>>> import numpy as np
>>> np.set_printoptions(precision=2, suppress=True, linewidth=100, floatmode="fixed")
>>> E = np.loadtxt("data.csv", delimiter=",")
>>> E
array([[ 3.00,  6.00,  7.00],
       [ 5.00,  8.00,  9.00],
       [ 6.00,  9.00, 10.00]])
>>> Uu, sv, VT = np.linalg.svd(E)
>>> np.argmax(sv[:-1] / (sv[1:] + 1e-6)) + 1
np.int64(2)
>>> sv.round(2) + 0
array([21.91,  0.87,  0.00])
>>> out = Uu[:, :2] @ np.diag(sv[:2]) @ VT[:2]
>>> np.round(np.linalg.norm(E - out) / np.linalg.norm(E), 2)
np.float64(0.0)
>>> round(float(np.linalg.norm(E - out, 2)), 2), round(sv[2], 2)
(0.0, np.float64(0.0))
>>> np.linalg.matrix_rank(out)
np.int64(2)
>>> Uu, sv, VT = np.linalg.svd(E)
>>> vecs = VT[:(sv > 1e-8).sum()]
>>> rng = np.random.default_rng(72758)
>>> vec = E[0] + 2 * E[1] + rng.integers(2) * np.eye(3)[2]
>>> vec
array([13.00, 22.00, 25.00])
>>> vecs.T @ vecs
array([[ 0.96,  0.15, -0.12],
       [ 0.15,  0.38,  0.46],
       [-0.12,  0.46,  0.65]])
>>> F = np.load("m.npy")
>>> F
array([[0.38, 0.12, 0.25, 0.25],
       [0.00, 0.29, 0.43, 0.29],
       [0.00, 0.14, 0.57, 0.29],
       [0.38, 0.38, 0.00, 0.25]])
>>> hat = np.triu(np.array([[2, 0, -2, 0], [-2, -1, -2, 0], [0, 2, -1, 0], [-2, 0, -1, -1]]), 1) + np.eye(4)
>>> out = hat @ F @ np.linalg.inv(hat)
>>> np.round(np.poly(out), 2) + 0
array([ 1.00, -1.48,  0.53, -0.05,  0.00])
>>> hat @ F - F @ hat
array([[ 0.00, -0.29, -0.14, -0.57],
       [ 0.00, -0.29, -0.57, -0.57],
       [ 0.00,  0.00,  0.29,  0.00],
       [ 0.00,  0.00,  1.50,  0.00]])
>>> round(float(np.linalg.norm(F, 2) / np.linalg.norm(F)), 2)
0.86
>>> np.argsort(-np.linalg.norm(F, axis=0).round(6), kind="stable")[:3]
array([2, 3, 0])
>>> np.round(np.einsum("ij,ji->", F, F), 2)
np.float64(1.14)
>>> round(np.linalg.det(F[::-1]), 2)
np.float64(0.0)
>>> round(float(np.einsum("ii->", F)), 2)
1.48
>>> np.poly(F)
array([ 1.00, -1.48,  0.53, -0.05,  0.00])
>>> np.round(np.linalg.eigvals(F).sum().real, 2)
np.float64(1.48)
>>> J = np.array([[2, 4, 3], [4, 6, 3], [3, 3, 0]])
>>> def softmax(z):
...     e = np.exp(z - z.max(axis=-1, keepdims=True))
...     return e / e.sum(axis=-1, keepdims=True)
... 
>>> np.round(softmax(10 * J[1]), 2) + 0
array([0.00, 1.00, 0.00])
>>> softmax(J).sum(axis=1)
array([1.00, 1.00, 1.00])
>>> softmax(J[1])
array([0.11, 0.84, 0.04])
>>> S = J @ J.T / np.sqrt(3)
>>> np.round(softmax(S), 2) + 0
array([[0.00, 1.00, 0.00],
       [0.00, 1.00, 0.00],
       [0.00, 1.00, 0.00]])
>>> out = np.array([[4, 4], [-3, -2], [-5, -5]])
>>> np.vstack([J, out.T]).shape
(5, 3)
>>> np.einsum("ij->j", J)
array([ 9, 13,  6])
>>> np.einsum("ij,ij->i", J, J)
array([29, 61, 18])
>>> vals, vecs = np.linalg.eigh(J)
>>> (vals > 1e-8).sum(), (vals < -1e-8).sum()
(np.int64(1), np.int64(1))
>>> np.round(np.linalg.svd(J, compute_uv=False), 2) + 0
array([10.16,  2.16,  0.00])
>>> np.round(vecs @ np.diag(vals) @ vecs.T, 2) + 0
array([[2.00, 4.00, 3.00],
       [4.00, 6.00, 3.00],
       [3.00, 3.00, 0.00]])
>>> np.round(np.linalg.eigvalsh(J @ J), 2) + 0
array([  0.00,   4.68, 103.32])
>>> np.unique(vals.round(6) + 0, return_counts=True)[1]
array([1, 1, 1])
>>> np.linalg.matrix_rank(J, rtol=0.1)
np.int64(2)
>>> np.argsort(-np.linalg.norm(J, axis=0).round(6), kind="stable")[:3]
array([1, 0, 2])
>>> np.linalg.cond(J) > 100
np.True_
>>> r = np.linalg.matrix_rank(J)
>>> r
np.int64(2)
>>> ns = np.linalg.svd(J)[2][r:].T
>>> np.round(J @ ns, 2) + 0
array([[0.00],
       [0.00],
       [0.00]])
>>> ns[:, 0] / ns[np.abs(ns[:, 0]).round(6).argmax(), 0]
array([ 1.00, -1.00,  0.67])
>>> [int(np.linalg.matrix_rank(np.delete(J, i, axis=0))) for i in range(3)]
[2, 2, 2]
>>> A = np.load("w.npy")
>>> A
array([[0.67, 0.33],
       [0.00, 1.00]])
>>> labels = rng.permutation(2)
>>> out = A[:, labels] * rng.choice([-1, 1], 2)
>>> out
array([[ 0.67, -0.33],
       [ 0.00, -1.00]])
>>> Uu, _, VT = np.linalg.svd(A.T @ out)
>>> np.round(Uu @ VT, 2) + 0
array([[ 1.00,  0.00],
       [ 0.00, -1.00]])
>>> np.round(np.linalg.lstsq(A, out)[0], 2) + 0
array([[ 1.00,  0.00],
       [ 0.00, -1.00]])
>>> W0 = np.loadtxt("dump.csv", delimiter=",")
>>> W0
array([[0.50, 0.25, 0.25, 0.00],
       [0.00, 0.50, 0.00, 0.50],
       [0.50, 0.00, 0.50, 0.00],
       [0.00, 0.00, 0.00, 1.00]])
>>> vals, vecs = np.linalg.eig(W0)
>>> vals
array([0.85, 0.15, 0.50, 1.00])
>>> np.sort(np.linalg.eigvals(np.linalg.inv(W0)))
array([1.00, 1.17, 2.00, 6.83])
>>> out = W0 / np.sqrt((W0 ** 2).mean(axis=1, keepdims=True))
>>> np.linalg.matrix_rank(W0 - W0.mean(axis=1, keepdims=True))
np.int64(3)
>>> W0 - W0.mean(axis=1, keepdims=True)
array([[ 0.25,  0.00,  0.00, -0.25],
       [-0.25,  0.25, -0.25,  0.25],
       [ 0.25, -0.25,  0.25, -0.25],
       [-0.25, -0.25, -0.25,  0.75]])
>>> np.linalg.norm(out, axis=1)
array([2.00, 2.00, 2.00, 2.00])
>>> np.sort(np.abs(np.linalg.eigvals(W0)))[::-1]
array([1.00, 0.85, 0.50, 0.15])
>>> W0 @ np.ones(4)
array([1.00, 1.00, 1.00, 1.00])
>>> pr = np.eye(4)[0]
>>> for _ in range(3):
...     pr = pr @ W0
...     print(pr.round(2))
... 
[0.50 0.25 0.25 0.00]
[0.38 0.25 0.25 0.12]
[0.31 0.22 0.22 0.25]
>>> out = np.array([[3, -2], [2, -5]])
>>> W2 = np.array([[0, 3], [0, 3]])
>>> arr = np.kron(out, W2)
>>> arr
array([[  0,   9,   0,  -6],
       [  0,   9,   0,  -6],
       [  0,   6,   0, -15],
       [  0,   6,   0, -15]])
>>> round(float(np.linalg.norm(arr[2], 1)), 2), np.round(np.linalg.norm(arr[2], np.inf), 2)
(21.0, np.float64(15.0))
>>> round(float(np.linalg.norm(arr) ** 2 / np.linalg.norm(arr, 2) ** 2), 2)
1.08
>>> np.round(np.linalg.norm(arr, 1), 2), round(float(np.linalg.norm(arr, np.inf)), 2)
(np.float64(42.0), 21.0)
>>> np.round(np.linalg.norm(arr, "nuc"), 2)
np.float64(33.94)
>>> np.linalg.norm(arr, axis=1).argmax()
np.int64(2)
>>> np.linalg.norm(arr, axis=0)
array([ 0.00, 15.30,  0.00, 22.85])
>>> Uu, sv, VT = np.linalg.svd(arr)
>>> vecs = VT[:(sv > 1e-8).sum()]
>>> vec = arr[3] + -1 * arr[2] + rng.integers(2) * np.eye(4)[2]
>>> vec
array([0.00, 0.00, 1.00, 0.00])
>>> round(np.linalg.norm(vec - vecs.T @ vecs @ vec), 2)
np.float64(1.0)
>>> np.diag(vecs.T @ vecs)
array([0.00, 1.00, 0.00, 1.00])
>>> theta = np.radians(30)
>>> R = np.eye(4)
>>> R[3, 3] = R[0, 0] = np.cos(theta)
>>> R[3, 0], R[0, 3] = -np.sin(theta), np.sin(theta)
>>> R
array([[ 0.87,  0.00,  0.00,  0.50],
       [ 0.00,  1.00,  0.00,  0.00],
       [ 0.00,  0.00,  1.00,  0.00],
       [-0.50,  0.00,  0.00,  0.87]])
>>> out = arr @ R.T
>>> np.linalg.svd(arr, compute_uv=False), np.round(np.linalg.svd(out, compute_uv=False), 2) + 0
(array([26.46,  7.48,  0.00,  0.00]), array([26.46,  7.48,  0.00,  0.00]))
>>> labels = rng.permutation(4)
>>> labels
array([1, 0, 3, 2])
>>> out = R[labels][:, labels]
>>> np.sort(np.abs(np.linalg.eigvals(out)))
array([1.00, 1.00, 1.00, 1.00])
>>> feats = np.loadtxt("x.csv", delimiter=",")
>>> feats
array([[ 0.00,  0.00,  0.00, -2.00,  0.00,  0.00],
       [ 0.00,  0.00,  0.00, -3.00,  0.00, -3.00],
       [ 0.00,  0.00,  0.00,  2.00,  1.00,  1.00],
       [ 0.00,  0.00,  0.00,  2.00,  0.00,  0.00],
       [ 0.00,  0.00,  0.00,  3.00,  0.00,  3.00],
       [ 0.00,  0.00,  0.00, -2.00, -1.00, -1.00]])
>>> labels = rng.permutation(6)
>>> labels
array([3, 1, 5, 0, 2, 4])
>>> out = feats[labels][:, labels]
>>> np.diag(out)
array([ 2.00,  0.00, -1.00,  0.00,  0.00,  0.00])
>>> out
array([[ 2.00,  0.00,  0.00,  0.00,  0.00,  0.00],
       [-3.00,  0.00, -3.00,  0.00,  0.00,  0.00],
       [-2.00,  0.00, -1.00,  0.00,  0.00, -1.00],
       [-2.00,  0.00,  0.00,  0.00,  0.00,  0.00],
       [ 2.00,  0.00,  1.00,  0.00,  0.00,  1.00],
       [ 3.00,  0.00,  3.00,  0.00,  0.00,  0.00]])
>>> np.sort(np.abs(np.linalg.eigvals(out)))
array([0.00, 0.00, 0.00, 1.73, 1.73, 2.00])
>>> M = np.array([[-3, 3, 3, 0], [-3, -3, -2, 0], [-3, 2, 0, 2]])
>>> M
array([[-3,  3,  3,  0],
       [-3, -3, -2,  0],
       [-3,  2,  0,  2]])
>>> Uu, sv, VT = np.linalg.svd(M, full_matrices=False)
>>> np.abs(VT[0])
array([0.56, 0.67, 0.46, 0.18])
>>> (sv > 1e-8).sum()
np.int64(3)
>>> np.round(Uu.T @ Uu, 2) + 0
array([[1.00, 0.00, 0.00],
       [0.00, 1.00, 0.00],
       [0.00, 0.00, 1.00]])
>>> np.round(VT @ VT.T, 2) + 0
array([[1.00, 0.00, 0.00],
       [0.00, 1.00, 0.00],
       [0.00, 0.00, 1.00]])
>>> np.round(Uu.T @ M @ VT.T, 2) + 0
array([[6.20, 0.00, 0.00],
       [0.00, 4.84, 0.00],
       [0.00, 0.00, 2.04]])
>>> np.cumsum(sv ** 2) / np.sum(sv ** 2)
array([0.58, 0.94, 1.00])
>>> vec = np.array([0, 0, -3, 8])
>>> np.linalg.norm(M @ vec) <= np.linalg.norm(M, 2) * np.linalg.norm(vec) + 1e-9
np.True_
>>> M * vec
array([[ 0,  0, -9,  0],
       [ 0,  0,  6,  0],
       [ 0,  0,  0, 16]])
>>> M @ np.ones(4)
array([ 3.00, -8.00,  1.00])
